>>> import numpy as np
>>> from numpy import linalg as LA
>>> np.set_printoptions(precision=1, suppress=True, linewidth=160, floatmode="fixed")
>>> F = np.array([[2, -3, 2, -3], [1, 2, 1, 2], [2, -3, 2, -3], [1, 2, 1, 2]])
>>> F
array([[ 2, -3,  2, -3],
       [ 1,  2,  1,  2],
       [ 2, -3,  2, -3],
       [ 1,  2,  1,  2]])
>>> [round(float(x), 1) for x in LA.svd(F, compute_uv=False)[:3]]
[7.7, 3.7, 0.0]
>>> Y = np.array([[0, 5, -3, 2], [-3, -4, 5, -5], [-5, -4, 1, 1]])
>>> m1 = np.block([[np.zeros((3, 3)), Y], [Y.T, np.zeros((4, 4))]])
>>> m1
array([[ 0.0,  0.0,  0.0,  0.0,  5.0, -3.0,  2.0],
       [ 0.0,  0.0,  0.0, -3.0, -4.0,  5.0, -5.0],
       [ 0.0,  0.0,  0.0, -5.0, -4.0,  1.0,  1.0],
       [ 0.0, -3.0, -5.0,  0.0,  0.0,  0.0,  0.0],
       [ 5.0, -4.0, -4.0,  0.0,  0.0,  0.0,  0.0],
       [-3.0,  5.0,  1.0,  0.0,  0.0,  0.0,  0.0],
       [ 2.0, -5.0,  1.0,  0.0,  0.0,  0.0,  0.0]])
>>> np.argsort(-LA.norm(m1, axis=0).round(6), kind="stable")[:3]
array([1, 4, 2])
>>> np.round(LA.norm(m1, 2) / LA.norm(m1), 1)
np.float64(0.6)
>>> LA.cond(m1) > 100
np.True_
>>> LA.matrix_rank(m1, rtol=0.1)
np.int64(6)
>>> LA.norm(m1, axis=0)
array([6.2, 8.7, 6.6, 5.8, 7.5, 5.9, 5.5])
>>> np.round(LA.norm(m1, 1), 1), round(float(LA.norm(m1, np.inf)), 1)
(np.float64(17.0), 17.0)
>>> U, sigma, Vt = LA.svd(m1)
>>> sigma.round(1) + 0
array([11.1, 11.1,  5.0,  5.0,  2.8,  2.8,  0.0])
>>> Y = U[:, :6] @ np.diag(sigma[:6]) @ Vt[:6]
>>> np.round(np.abs(m1 - Y).max(), 1)
np.float64(0.0)
>>> np.round(LA.norm(m1 - Y, 2), 1), np.round(sigma[6], 1)
(np.float64(0.0), np.float64(0.0))
>>> rng = np.random.default_rng(3844)
>>> idx = rng.permutation(7)
>>> idx
array([2, 3, 6, 4, 5, 1, 0])
>>> Y = m1[idx][:, idx]
>>> np.diag(Y)
array([0.0, 0.0, 0.0, 0.0, 0.0, 0.0, 0.0])
>>> np.allclose(Y, m1)
False
>>> np.round(LA.det(Y), 1), round(LA.det(m1[idx]), 1)
(np.float64(0.0), np.float64(0.0))
>>> np.trace(Y)
np.float64(0.0)
>>> vals, V = LA.eigh(m1)
>>> vec = np.array([3, 3, 3, -1, 3, -2, -1])
>>> (np.sign(V[:, -1].round(6)) == np.sign(V[0, -1].round(6))).astype(int)
array([1, 0, 0, 1, 1, 0, 1])
>>> np.round(V * np.abs(vals) @ V.T, 1) + 0
array([[ 5.0, -3.3, -1.3,  0.0,  0.0,  0.0,  0.0],
       [-3.3,  7.8,  1.9,  0.0,  0.0,  0.0,  0.0],
       [-1.3,  1.9,  6.1,  0.0,  0.0,  0.0,  0.0],
       [ 0.0,  0.0,  0.0,  5.1,  2.4, -1.3,  0.2],
       [ 0.0,  0.0,  0.0,  2.4,  6.2, -3.2,  1.4],
       [ 0.0,  0.0,  0.0, -1.3, -3.2,  3.4, -3.3],
       [ 0.0,  0.0,  0.0,  0.2,  1.4, -3.3,  4.1]])
>>> vec @ m1 @ vec
np.float64(-30.0)
>>> np.round(LA.eigvalsh(m1[1:, 1:]), 1) + 0
array([-9.7, -4.9,  0.0,  0.0,  4.9,  9.7])
>>> O, _ = LA.qr(np.array([[1.0, -0.2, 0.3, 0.2, -0.9, -3.0, -0.4],
...     [-0.1, 0.9, 0.7, -1.5, -0.5, -0.6, 0.1],
...     [-0.8, -0.6, -1.2, 1.0, -1.6, 1.7, -0.2],
...     [0.6, 1.5, 0.8, 2.4, -1.1, -1.3, 0.7],
...     [0.4, 0.8, 0.5, 0.0, 1.1, -0.2, -0.6],
...     [-0.8, -0.3, -1.4, -0.9, -0.4, 0.4, 0.0],
...     [0.9, -1.7, 0.8, -0.4, 1.2, 0.3, 0.0]]))
>>> M = 5 * O
>>> M.round(1) + 0
array([[-2.6,  0.4, -3.0,  1.5,  2.3, -0.1, -1.2],
       [ 0.3, -1.7,  2.6,  2.2,  2.9,  1.5,  0.5],
       [ 2.1,  1.1, -1.0, -2.3,  1.9,  2.8, -1.3],
       [-1.6, -2.8, -0.9, -2.7,  0.7,  0.4,  2.5],
       [-1.1, -1.5, -0.5,  1.0, -2.7,  3.4, -1.1],
       [ 2.1,  0.5, -2.3,  2.0, -0.3,  0.7,  3.2],
       [-2.4,  3.3,  1.5, -0.4,  0.0,  1.6,  2.0]])
>>> LA.norm(M, axis=0)
array([5.0, 5.0, 5.0, 5.0, 5.0, 5.0, 5.0])
